$ python -q
>>> import numpy as np
>>> np.set_printoptions(precision=1, suppress=True, linewidth=100, floatmode="fixed")
>>> X = np.load("layer2.npy")
>>> print(X)
[[  0  -2  -4   7  -6  -2  14]
 [  2   0   5  -4  -4  -3   0]
 [  4  -5   0  -5  -4   2  -4]
 [ -7   4   5   0   6  -8  -7]
 [  6   4   4  -6   0 -11   9]
 [  2   3  -2   8  11   0   2]
 [-14   0   4   7  -9  -2   0]]
>>> # skew, so no eigenvalue has a real part
>>> w1 = np.array([[3, 3], [2, 0], [2, 1], [2, 3], [1, 1], [3, 0], [3, 1]])
>>> c = np.array([1, 3])
>>> H = np.maximum(X @ w1 + c, 0)
>>> print((H > 0).astype(int))
[[1 1]
 [0 0]
 [0 0]
 [0 0]
 [1 1]
 [1 1]
 [0 0]]
>>> cent = np.array([[-1, 0], [-2, -2]])
>>> w1 @ cent
array([[-9, -6],
       [-2,  0],
       [-4, -2],
       [-8, -6],
       [-3, -2],
       [-3,  0],
       [-5, -2]])
>>> (H @ cent).round(6).argmax(axis=1)
array([1, 0, 0, 0, 1, 1, 0])
>>> rng = np.random.default_rng(866)
>>> idx = rng.integers(0, 2, 9)
>>> feats = np.array([[-1, 2, 2, 2, 2, 2, -2, 2, 0],
...     [0, 0, 2, -1, -1, 0, 2, -2, -2],
...     [1, 2, 2, -2, 2, -2, -2, -1, 1],
...     [2, 0, -2, -2, -2, 0, -1, 1, 0],
...     [-1, 2, -1, -1, 2, -1, 0, 1, 0],
...     [0, 2, 0, 1, -1, -2, 2, 2, -2],
...     [2, -2, -2, -1, 1, 0, -2, -1, 2],
...     [2, 2, 1, -1, 1, 0, 0, -2, -2],
...     [1, -1, 1, -2, 0, 1, -2, 1, 1]]) * (idx[:, None] == idx)
>>> feats
array([[-1,  0,  0,  0,  2,  0,  0,  2,  0],
       [ 0,  0,  2, -1,  0,  0,  2,  0, -2],
       [ 0,  2,  2, -2,  0, -2, -2,  0,  1],
       [ 0,  0, -2, -2,  0,  0, -1,  0,  0],
       [-1,  0,  0,  0,  2,  0,  0,  1,  0],
       [ 0,  2,  0,  1,  0, -2,  2,  0, -2],
       [ 0, -2, -2, -1,  0,  0, -2,  0,  2],
       [ 2,  0,  0,  0,  1,  0,  0, -2,  0],
       [ 0, -1,  1, -2,  0,  1, -2,  0,  1]])
>>> # 2 blocks once reordered
>>> print(np.linalg.matrix_rank(feats))
9
>>> np.count_nonzero(feats)
np.int64(38)
>>> np.abs(feats).max()
np.int64(2)
>>> feats.sum(axis=0)
array([ 0,  1,  1, -7,  5, -3, -3,  1,  0])
>>> np.linalg.svd(feats, compute_uv=False)
array([6.8, 4.8, 4.1, 3.4, 2.6, 2.6, 1.1, 0.5, 0.3])
>>> np.diff(feats, axis=0)
array([[ 1,  0,  2, -1, -2,  0,  2, -2, -2],
       [ 0,  2,  0, -1,  0, -2, -4,  0,  3],
       [ 0, -2, -4,  0,  0,  2,  1,  0, -1],
       [-1,  0,  2,  2,  2,  0,  1,  1,  0],
       [ 1,  2,  0,  1, -2, -2,  2, -1, -2],
       [ 0, -4, -2, -2,  0,  2, -4,  0,  4],
       [ 2,  2,  2,  1,  1,  0,  2, -2, -2],
       [-2, -1,  1, -2, -1,  1, -2,  2,  1]])
>>> feats - feats[0]
array([[ 0,  0,  0,  0,  0,  0,  0,  0,  0],
       [ 1,  0,  2, -1, -2,  0,  2, -2, -2],
       [ 1,  2,  2, -2, -2, -2, -2, -2,  1],
       [ 1,  0, -2, -2, -2,  0, -1, -2,  0],
       [ 0,  0,  0,  0,  0,  0,  0, -1,  0],
       [ 1,  2,  0,  1, -2, -2,  2, -2, -2],
       [ 1, -2, -2, -1, -2,  0, -2, -2,  2],
       [ 3,  0,  0,  0, -1,  0,  0, -4,  0],
       [ 1, -1,  1, -2, -2,  1, -2, -2,  1]])
>>> Uu, sigma, vt = np.linalg.svd(X)
>>> evecs = vt[:(sigma > 1e-8).sum()]
>>> x = X[6] + -1 * X[0] + rng.integers(2) * np.eye(7)[1]
>>> x
array([-14.0,   2.0,   8.0,   0.0,  -3.0,   0.0, -14.0])
>>> print(np.diag(evecs.T @ evecs))
[0.9 0.7 0.9 0.9 0.8 0.9 0.8]
>>> x = np.array([2, -2, -2, -2, -2, 1, -1, -2, 1])
>>> feats @ (2 * x)
array([-20, -12,  -6,  18, -16, -24,  28,  12,  16])
>>> feats @ np.ones(9)
array([ 3.0,  1.0, -1.0, -5.0,  2.0,  1.0, -5.0,  1.0, -2.0])
>>> np.linalg.norm(feats @ x) <= np.linalg.norm(feats, 2) * np.linalg.norm(x) + 1e-9
np.True_
>>> print((feats * x).sum(axis=1))
[-10  -6  -3   9  -8 -12  14   6   8]
>>> feats @ x
array([-10,  -6,  -3,   9,  -8, -12,  14,   6,   8])
>>> feats @ feats
array([[ 3,  0,  0,  0,  4,  0,  0, -4,  0],
       [ 0,  2,  0,  0,  0, -6, -3,  0,  4],
       [ 0,  3, 17, -4,  0,  1,  0,  0, -1],
       [ 0, -2,  2,  9,  0,  4,  8,  0, -4],
       [ 1,  0,  0,  0,  3,  0,  0, -2,  0],
       [ 0, -6, -4, -4,  0,  2, -1,  0,  2],
       [ 0, -2,  0,  6,  0,  6,  1,  0,  0],
       [-7,  0,  0,  0,  4,  0,  0,  9,  0],
       [ 0,  7,  9,  4,  0, -3,  2,  0, -2]])
>>> (np.linalg.matrix_power((feats != 0) + (feats.T != 0) + np.eye(9), 9) > 0).astype(int)
array([[1, 0, 0, 0, 1, 0, 0, 1, 0],
       [0, 1, 1, 1, 0, 1, 1, 0, 1],
       [0, 1, 1, 1, 0, 1, 1, 0, 1],
       [0, 1, 1, 1, 0, 1, 1, 0, 1],
       [1, 0, 0, 0, 1, 0, 0, 1, 0],
       [0, 1, 1, 1, 0, 1, 1, 0, 1],
       [0, 1, 1, 1, 0, 1, 1, 0, 1],
       [1, 0, 0, 0, 1, 0, 0, 1, 0],
       [0, 1, 1, 1, 0, 1, 1, 0, 1]])
>>> print((feats != 0).astype(int))
[[1 0 0 0 1 0 0 1 0]
 [0 0 1 1 0 0 1 0 1]
 [0 1 1 1 0 1 1 0 1]
 [0 0 1 1 0 0 1 0 0]
 [1 0 0 0 1 0 0 1 0]
 [0 1 0 1 0 1 1 0 1]
 [0 1 1 1 0 0 1 0 1]
 [1 0 0 0 1 0 0 1 0]
 [0 1 1 1 0 1 1 0 1]]
>>> round(np.linalg.det(feats), 1)
np.float64(440.0)
>>> arr = np.triu(rng.random((7, 7)) < 0.4, 1).astype(int)
>>> arr = arr + arr.T
>>> print(arr)
[[0 1 0 1 0 0 1]
 [1 0 1 1 0 1 0]
 [0 1 0 0 1 0 1]
 [1 1 0 0 1 1 0]
 [0 0 1 1 0 1 1]
 [0 1 0 1 1 0 1]
 [1 0 1 0 1 1 0]]
>>> # equal to its transpose
>>> idx = rng.permutation(7)
>>> idx
array([1, 3, 5, 4, 2, 6, 0])
>>> A2 = arr[idx][:, idx]
>>> np.allclose(A2, arr)
False
>>> A2
array([[0, 1, 1, 0, 1, 0, 1],
       [1, 0, 1, 1, 0, 0, 1],
       [1, 1, 0, 1, 0, 1, 0],
       [0, 1, 1, 0, 1, 1, 0],
       [1, 0, 0, 1, 0, 1, 0],
       [0, 0, 1, 1, 1, 0, 1],
       [1, 1, 0, 0, 0, 1, 0]])
>>> round(float(np.linalg.eigvalsh(arr).min()), 1)
-2.5
>>> print([round(float(np.linalg.det(arr[:i, :i])), 2) + 0 for i in range(1, 8)])
[0.0, -1.0, 0.0, 1.0, 0.0, -1.0, 0.0]
>>> np.argsort(-np.linalg.norm(arr, axis=0).round(6), kind="stable")[:3]
array([1, 3, 4])
>>> m1 = np.array([[-0.3, 0.3, -0.1, -1.5, -0.1, 0.3, -0.3, -0.4],
...     [-0.5, 0.8, -0.5, -0.1, -0.4, 1.9, 0.2, -0.4],
...     [0.1, -0.3, 0.4, 0.5, 1.6, 0.1, -1.4, -2.3],
...     [0.4, -1.0, -1.1, -0.3, -0.1, 0.1, -0.4, -1.1],
...     [-0.2, 2.1, -1.9, 1.3, -0.4, -0.8, -0.8, 2.7],
...     [0.6, -0.3, 1.0, 0.4, -1.5, -1.3, 0.4, 0.0],
...     [-1.5, -0.7, 0.8, -0.9, -0.1, -0.6, -1.2, -1.3],
...     [-0.4, 0.7, -2.6, 1.2, -0.5, 0.6, 0.8, 0.1],
...     [-1.1, -0.8, 0.6, 0.0, 0.4, 0.2, 0.5, 0.3],
...     [0.1, -0.5, -0.3, 0.8, 0.6, -0.4, -1.2, -0.9],
...     [0.7, -1.1, 0.0, 1.2, -0.3, -1.3, -0.7, 1.8],
...     [-0.4, -0.1, -0.7, 0.1, 0.1, 0.2, -0.7, -0.7]])
>>> m1[:, 0] = -2 * m1[:, 4] + 0.1 * rng.normal(size=12)
>>> m1
array([[ 0.1,  0.3, -0.1, -1.5, -0.1,  0.3, -0.3, -0.4],
       [ 0.7,  0.8, -0.5, -0.1, -0.4,  1.9,  0.2, -0.4],
       [-3.3, -0.3,  0.4,  0.5,  1.6,  0.1, -1.4, -2.3],
       [ 0.2, -1.0, -1.1, -0.3, -0.1,  0.1, -0.4, -1.1],
       [ 0.6,  2.1, -1.9,  1.3, -0.4, -0.8, -0.8,  2.7],
       [ 3.1, -0.3,  1.0,  0.4, -1.5, -1.3,  0.4,  0.0],
       [ 0.1, -0.7,  0.8, -0.9, -0.1, -0.6, -1.2, -1.3],
       [ 1.0,  0.7, -2.6,  1.2, -0.5,  0.6,  0.8,  0.1],
       [-0.7, -0.8,  0.6,  0.0,  0.4,  0.2,  0.5,  0.3],
       [-1.2, -0.5, -0.3,  0.8,  0.6, -0.4, -1.2, -0.9],
       [ 0.7, -1.1,  0.0,  1.2, -0.3, -1.3, -0.7,  1.8],
       [-0.1, -0.1, -0.7,  0.1,  0.1,  0.2, -0.7, -0.7]])
>>> t = np.radians(180)
>>> Rm = np.eye(7)
>>> Rm[5, 5] = Rm[0, 0] = np.cos(t)
>>> Rm[5, 0], Rm[0, 5] = -np.sin(t), np.sin(t)
>>> Rm.round(1) + 0
array([[-1.0,  0.0,  0.0,  0.0,  0.0,  0.0,  0.0],
       [ 0.0,  1.0,  0.0,  0.0,  0.0,  0.0,  0.0],
       [ 0.0,  0.0,  1.0,  0.0,  0.0,  0.0,  0.0],
       [ 0.0,  0.0,  0.0,  1.0,  0.0,  0.0,  0.0],
       [ 0.0,  0.0,  0.0,  0.0,  1.0,  0.0,  0.0],
       [ 0.0,  0.0,  0.0,  0.0,  0.0, -1.0,  0.0],
       [ 0.0,  0.0,  0.0,  0.0,  0.0,  0.0,  1.0]])
>>> A2 = arr @ Rm.T
>>> np.abs(A2 - arr).max(axis=0)
array([2.0, 0.0, 0.0, 0.0, 0.0, 2.0, 0.0])
>>> np.allclose(arr @ arr.T, A2 @ A2.T)
True
>>> np.allclose(np.linalg.norm(arr, axis=1), np.linalg.norm(A2, axis=1))
True
>>> np.round(np.linalg.svd(arr, compute_uv=False), 1) + 0, np.round(np.linalg.svd(A2, compute_uv=False), 1) + 0
(array([3.8, 2.5, 2.0, 1.0, 0.6, 0.4, 0.0]), array([3.8, 2.5, 2.0, 1.0, 0.6, 0.4, 0.0]))
>>> K = np.loadtxt("case10.csv", delimiter=",")
>>> K.round(1) + 0
array([[ 0.0,  0.1,  0.3,  4.4,  0.6, -1.2],
       [ 0.6,  2.3, -7.5, -1.5,  0.9, -0.3],
       [ 4.0, -0.2,  2.9, -1.2, -3.2, -0.5],
       [ 2.6, -0.5,  1.7,  2.2,  0.3, -1.2],
       [ 3.4, -2.2,  2.8, -3.9,  2.1,  1.6],
       [-2.8,  3.7,  1.2, -1.0,  0.8, -0.6],
       [ 0.9,  2.0,  2.0,  0.5,  3.5,  0.3],
       [ 1.1,  2.3,  6.8, -4.1,  3.3, -0.8],
       [ 2.7,  2.4,  0.0, -3.2, -5.5,  0.2],
       [-3.1, -0.9, -5.8, -0.9,  4.2, -0.8],
       [ 0.8,  4.6, -0.2,  1.9,  2.5,  0.0],
       [ 1.4, -1.3, -0.4,  0.6,  0.6,  0.4],
       [-1.6,  2.4, -0.2, -0.7, -1.6,  0.3],
       [-1.2,  5.3,  0.3,  1.7, -2.8,  2.0],
       [-3.5,  2.4, -2.4, -2.8, -1.7,  2.5],
       [ 0.8, -2.0, -2.3,  4.0, -1.4, -2.2],
       [ 1.7, -2.6,  1.5, -3.1,  2.5, -0.3],
       [-1.0,  3.3, -2.4,  0.8, -1.1,  0.1],
       [ 0.5, -3.4, -0.2,  0.7, -2.4,  0.9],
       [ 0.2,  2.4, -4.2,  1.4, -2.8, -2.7],
       [-0.9,  0.7,  3.5,  5.0, -1.7, -1.5],
       [ 2.1,  3.4,  3.3,  3.2,  1.5, -0.5],
       [ 2.0,  0.5,  2.1,  2.0,  1.8, -0.3],
       [ 1.9,  1.6, -2.5, -2.6, -2.1,  1.5],
       [-0.3,  1.9,  4.0,  0.2,  3.3, -0.4],
       [-0.6,  3.7,  0.7, -2.9,  1.1, -0.7],
       [-3.1, -0.5, -0.2, -2.9,  5.5, -1.0],
       [-0.3,  1.4, -0.4,  2.8,  0.2,  3.2],
       [ 0.8,  1.6,  1.1, -1.4, -1.1,  4.3],
       [ 0.4, -0.7, -3.9, -0.7,  0.1, -1.1],
       [-0.2, -2.0,  1.3,  3.3,  0.5, -0.7],
       [-0.9,  0.9,  3.1,  1.6, -1.7, -0.9],
       [-1.2, -1.8, -0.3, -0.5,  2.9,  1.0]])
>>> cen = (K - K.mean(axis=0)) / K.std(axis=0)
>>> cen.std(axis=0)
array([1.0, 1.0, 1.0, 1.0, 1.0, 1.0])
>>> c = np.linalg.lstsq(np.delete(cen, 3, axis=1), cen[:, 3])[0]
>>> print(np.abs(c).argmax())
4
>>> c
array([-0.1, -0.1,  0.1, -0.2, -0.3])
>>> x = np.array([2, 3, 1, 3, 0, 3])
>>> np.sign((K @ x).round(6))
array([ 1.0, -1.0,  1.0,  1.0, -1.0,  1.0,  1.0,  1.0,  1.0, -1.0,  1.0,  1.0,  1.0,  1.0, -1.0,
       -1.0, -1.0,  1.0, -1.0, -1.0,  1.0,  1.0,  1.0,  1.0,  1.0,  1.0, -1.0,  1.0,  1.0, -1.0,
        1.0,  1.0, -1.0])
>>> (K @ x).argmax()
np.int64(21)
>>> np.round(K @ np.eye(6)[0], 1) + 0
array([ 0.0,  0.6,  4.0,  2.6,  3.4, -2.8,  0.9,  1.1,  2.7, -3.1,  0.8,  1.4, -1.6, -1.2, -3.5,
        0.8,  1.7, -1.0,  0.5,  0.2, -0.9,  2.1,  2.0,  1.9, -0.3, -0.6, -3.1, -0.3,  0.8,  0.4,
       -0.2, -0.9, -1.2])
>>> K @ np.ones(6)
array([ 4.1, -5.5,  1.7,  5.2,  3.9,  1.4,  9.1,  8.6, -3.4, -7.3,  9.6,  1.5, -1.3,  5.3, -5.5,
       -3.2, -0.3, -0.3, -3.9, -5.7,  5.1, 13.0,  8.0, -2.0,  8.6,  1.4, -2.1,  6.8,  5.3, -6.0,
        2.2,  2.1,  0.1])
>>> np.linalg.norm(K @ x) <= np.linalg.norm(K, 2) * np.linalg.norm(x) + 1e-9
np.True_
>>> cen = K - K.mean(axis=0)
>>> Uu, sigma, vt = np.linalg.svd(cen, full_matrices=False)
>>> np.round(cen.mean(axis=0), 1) + 0
array([0.0, 0.0, 0.0, 0.0, 0.0, 0.0])
>>> sigma
array([17.3, 15.2, 13.9, 12.8,  8.3,  7.4])
>>> np.searchsorted(np.cumsum(sigma ** 2) / (sigma ** 2).sum(), 0.9) + 1
np.int64(5)
>>> np.abs(vt[0]).argmax()
np.int64(2)
>>> print(np.linalg.matrix_rank(cen))
6
>>> sigma ** 2 / (sigma ** 2).sum()
array([0.3, 0.2, 0.2, 0.2, 0.1, 0.1])
>>> (np.sign(Uu[:, 0]) == np.sign(Uu[0, 0])).astype(int)
array([1, 0, 1, 1, 1, 1, 1, 1, 0, 0, 1, 1, 0, 0, 0, 0, 1, 0, 0, 0, 1, 1, 1, 0, 1, 1, 1, 0, 1, 0, 1,
       1, 1])
